% python3 -q
>>> import numpy as np
>>> import numpy.linalg as la
>>> np.set_printoptions(precision=1, suppress=True, linewidth=160, sign=" ")
>>> rd = lambda a: np.round(a, 1) + 0
>>> A = np.loadtxt("block17.csv", delimiter=",")
>>> A
array([[-1.6,  9. , 13.6],
       [-1.1,  9.3, 12.1],
       [-0.7,  8.1, 12.5],
       [-0.7,  9.9, 11.2],
       [ 1.2,  8.9, 13. ],
       [-0.5,  7.5, 11.7],
       [-0.8,  9. , 11.5],
       [ 0.3,  9.3, 13. ],
       [ 0.2,  9. , 13.6],
       [-2. ,  8.8, 12.4],
       [-0.6,  8.9, 13.2]])
>>> Uu, sv, Vh = la.svd(A)
>>> rd(sv)
array([ 51. ,   2.9,   2.2])
>>> np.argmax(sv[:-1] / (sv[1:] + 1e-6)) + 1
np.int64(1)
>>> M2 = Uu[:, :1] @ np.diag(sv[:1]) @ Vh[:1]
>>> rd(M2)
array([[-0.6,  9.4, 13.3],
       [-0.6,  8.8, 12.5],
       [-0.5,  8.6, 12.1],
       [-0.5,  8.6, 12.1],
       [-0.6,  9.1, 12.8],
       [-0.5,  8. , 11.3],
       [-0.5,  8.4, 11.9],
       [-0.6,  9.2, 13. ],
       [-0.6,  9.4, 13.3],
       [-0.6,  8.8, 12.5],
       [-0.6,  9.2, 13. ]])
>>> la.matrix_rank(A, rtol=0.05)
np.int64(2)
>>> rd(la.norm(A, 2) / la.norm(A))
np.float64(1.0)
>>> la.cond(A) > 100
np.False_
>>> G = np.cov(A, rowvar=False)
>>> rd(la.eigvalsh(G)[::-1])
array([ 0.9,  0.6,  0.4])
>>> np.argwhere(np.triu(np.abs(np.corrcoef(A.T)) > 0.8, 1))
array([], shape=(0, 2), dtype=int64)
>>> rd(np.corrcoef(A.T))
array([[ 1. ,  0. ,  0.2],
       [ 0. ,  1. ,  0. ],
       [ 0.2,  0. ,  1. ]])
>>> rd(np.polyfit(A[:, 2], A[:, 0], 1))
array([ 0.2, -3.7])
>>> np.median(A, axis=0)
array([-0.7,  9. , 12.5])
>>> M2 = A / np.sqrt((A ** 2).mean(axis=1, keepdims=True))
>>> rd(M2[5])
array([-0.1,  0.9,  1.5])
>>> rd(la.norm(M2, axis=1))
array([ 1.7,  1.7,  1.7,  1.7,  1.7,  1.7,  1.7,  1.7,  1.7,  1.7,  1.7])
>>> M = np.load("m.npy")
>>> M
array([[  4.6,  -5.3,   3.9],
       [  7.3,  -8.8,   5.7],
       [ -0.4,   0.5,   0. ],
       [ -0.1,  -0.4,  -0.5],
       [ -7.5,   9. ,  -6.3],
       [ -3.1,   3.5,  -1.9],
       [  1.8,  -1.6,   1.7],
       [ 12.4, -14. ,  10.1],
       [ -0.8,   1. ,  -1.7],
       [  4.1,  -4.6,   3.3],
       [  3.7,  -3.4,   2.3],
       [  0.2,  -0.8,   0.5],
       [ -8.3,   8.9,  -6.4],
       [ -8.8,  10.2,  -7. ],
       [ -5.2,   6.4,  -4.5],
       [  9.7, -11.5,   8.7],
       [ -0.8,   1.5,  -0.8],
       [ -0.8,   1.2,  -1.2]])
>>> D = la.norm(M[:, None] - M[None], axis=-1)
>>> D.mean(axis=1).argmax()
np.int64(7)
>>> rd(la.norm(M - M.mean(axis=0), axis=1))
array([  7.3,  12.1,   1.3,   1. ,  14. ,   5.8,   2.2,  20.5,   2.8,   6.3,   4.8,   0.5,  14.5,  15.9,  10.1,  16.7,   2.6,   2.6])
>>> np.flatnonzero(D[13] < D.mean() / 2)
array([  4,  12,  13])
>>> D[13].round(6).argsort(kind="stable")[:4]
array([ 13,  12,   4,  14])
>>> D.shape
(18, 18)
>>> Z = M[[1, 12]].astype(float)
>>> for _ in range(6):
...     idx = la.norm(M[:, None] - Z, axis=-1).argmin(axis=1)
...     Z = np.array([M[idx == j].mean(axis=0) for j in range(2)])
... 
>>> idx
array([ 0,  0,  1,  1,  1,  1,  0,  0,  1,  0,  0,  1,  1,  1,  1,  0,  1,  1])
>>> rd(Z[1] - Z[0])
array([-9.5, 10.8, -7.8])
>>> np.bincount(idx)
array([  7,  11])
>>> cen = M - M.mean(axis=1)
Traceback (most recent call last):
  File "<python-input-36>", line 1, in <module>
    cen = M - M.mean(axis=1)
          ~~^~~~~~~~~~~~~~~~
ValueError: operands could not be broadcast together with shapes (18,3) (18,) 
>>> cen = M - M.mean(axis=0)
>>> Uu, sv, Vh = la.svd(cen, full_matrices=False)
>>> la.matrix_rank(cen)
np.int64(3)
>>> np.abs(Vh[0]).argmax()
np.int64(1)
>>> rd((sv ** 2).sum() ** 2 / (sv ** 4).sum())
np.float64(1.0)
>>> rd(cen.mean(axis=0))
array([ 0.,  0.,  0.])
>>> rd(np.abs(Vh[-1]))
array([ 0.7,  0.7,  0.1])
>>> data = np.array([[0, 1, 1], [-1, 0, 0], [-1, 0, 0]])
>>> # skew-symmetric
>>> Uu, sv, Vh = la.svd(data)
>>> np.argmax(sv[:-1] / (sv[1:] + 1e-6)) + 1
np.int64(2)
>>> M2 = Uu[:, :2] @ np.diag(sv[:2]) @ Vh[:2]
>>> rd(np.abs(data - M2).max())
np.float64(0.0)
>>> la.matrix_rank(M2)
np.int64(2)
>>> rd(la.norm(data - M2, 2)), rd(sv[2])
(np.float64(0.0), np.float64(0.0))
>>> Uu, sv, Vh = la.svd(data)
>>> V = Vh[:(sv > 1e-8).sum()]
>>> rng = np.random.default_rng(718375)
>>> x0 = data[1] + 2 * data[2] + rng.integers(2) * np.eye(3)[1]
>>> x0
array([-3.,  1.,  0.])
>>> rd(np.diag(V.T @ V))
array([ 1. ,  0.5,  0.5])
>>> np.allclose(V.T @ V @ x0, x0)
False
>>> rd(V.T @ V)
array([[ 1. ,  0. ,  0. ],
       [ 0. ,  0.5,  0.5],
       [ 0. ,  0.5,  0.5]])
>>> rd(la.norm(x0 - V.T @ V @ x0))
np.float64(0.7)
>>> la.matrix_rank(np.vstack([data, x0]))
np.int64(3)
>>> mat = np.array([[1, 2, 2], [0, 2, 2], [0, 0, 0]])
>>> np.trace(mat)
np.int64(3)
>>> rd(np.abs(la.eigvals(mat)).max())
np.float64(2.0)
>>> Uu, sv, Vh = la.svd(mat)
>>> V = Vh[:(sv > 1e-8).sum()]
>>> x0 = mat[2] + -1 * mat[0] + rng.integers(2) * np.eye(3)[2]
>>> x0
array([-1., -2., -2.])
>>> la.matrix_rank(np.vstack([mat, x0]))
np.int64(2)
>>> rd(la.norm(x0 - V.T @ V @ x0))
np.float64(0.0)
>>> np.allclose(V.T @ V @ x0, x0)
True
>>> rd(V.T @ V)
array([[ 1. ,  0. ,  0. ],
       [ 0. ,  0.5,  0.5],
       [ 0. ,  0.5,  0.5]])
>>> idx = M[:, 2] > np.median(M[:, 2])
>>> f = M[idx].mean(axis=0) - M[~idx].mean(axis=0)
>>> idx.astype(int)
array([ 1,  1,  1,  0,  0,  0,  1,  1,  0,  1,  1,  1,  0,  0,  0,  1,  0,  0])
>>> rd((((M - M.mean(axis=0)) @ f > 0) == idx).mean())
np.float64(0.9)
>>> E = np.load("a.npy")
>>> E
array([[ 5. ,  8.4, -2. ],
       [ 6.3, -6.4,  4.3],
       [ 7.9,  4.5, -4.1],
       [ 5.9,  5.3, -6.1],
       [-0.5,  3.8,  9.2],
       [ 4.6, -5.2,  7.2],
       [ 0.8, -9.9,  0.9],
       [ 3.1, -5. , -8.1],
       [-9.2,  1.3,  3.7],
       [ 6.6, -7.4, -1.3],
       [ 9.4,  3.2,  1.4],
       [ 2. , -4.5, -8.7],
       [ 4.2, -8.8, -2.1],
       [ 4.2,  7.8,  4.7],
       [-7.1, -0.5, -7. ],
       [ 1.1, -8.9, -4.5],
       [ 4.7, -8. ,  3.6],
       [-8.3,  4.6, -3.3],
       [ 4.8, -8.6, -1.9],
       [-5.5, -6.5,  5.3],
       [ 8.6,  2.7,  4.3],
       [ 6. ,  5.9,  5.4],
       [ 9.3,  1.1, -3.6]])
>>> O, V = la.qr(E[:, :2])[0], la.qr(E[:, 2:])[0]
>>> sv = la.svd(O.T @ V, compute_uv=False)
>>> (sv > 0.9).sum()
np.int64(0)
>>> rd(la.norm(O @ O.T - V @ V.T, 2))
np.float64(1.0)
>>> rd(sv)
array([ 0.1])
>>> cen = (E - E.mean(axis=0)) / E.std(axis=0)
>>> np.argwhere(np.abs(cen) > 2)
array([[  8,   0],
       [ 17,   0]])
>>> rd(cen.std(axis=0))
array([ 1.,  1.,  1.])
>>> coef = la.lstsq(np.delete(cen, 0, axis=1), cen[:, 0])[0]
>>> rd(1 - np.var(cen[:, 0] - np.delete(cen, 0, axis=1) @ coef))
np.float64(0.0)
>>> M2 = np.array([[2, 3], [3, 3], [0, -1]])
>>> m1 = np.kron(np.eye(3, dtype=int), M2)
>>> m1
array([[ 2,  3,  0,  0,  0,  0],
       [ 3,  3,  0,  0,  0,  0],
       [ 0, -1,  0,  0,  0,  0],
       [ 0,  0,  2,  3,  0,  0],
       [ 0,  0,  3,  3,  0,  0],
       [ 0,  0,  0, -1,  0,  0],
       [ 0,  0,  0,  0,  2,  3],
       [ 0,  0,  0,  0,  3,  3],
       [ 0,  0,  0,  0,  0, -1]])
>>> cen = (A - A.mean(axis=0)) / A.std(axis=0)
>>> np.argwhere(np.abs(cen) > 2)
array([[ 4,  0],
       [ 5,  1]])
>>> coef = la.lstsq(np.delete(cen, 0, axis=1), cen[:, 0])[0]
>>> rd(coef)
array([ 0. ,  0.2])
>>> np.abs(coef).argmax()
np.int64(1)
>>> rd(1 - np.var(cen[:, 0] - np.delete(cen, 0, axis=1) @ coef))
np.float64(0.1)
>>> f, r1 = m1[4], m1[6]
>>> f @ r1
np.int64(0)
>>> p = (f @ r1) / (f @ f) * f
>>> r1 - p
array([ 0.,  0.,  0.,  0.,  2.,  3.])
>>> p
array([ 0.,  0.,  0.,  0.,  0.,  0.])
>>> (r1 - p) @ f
np.float64(0.0)
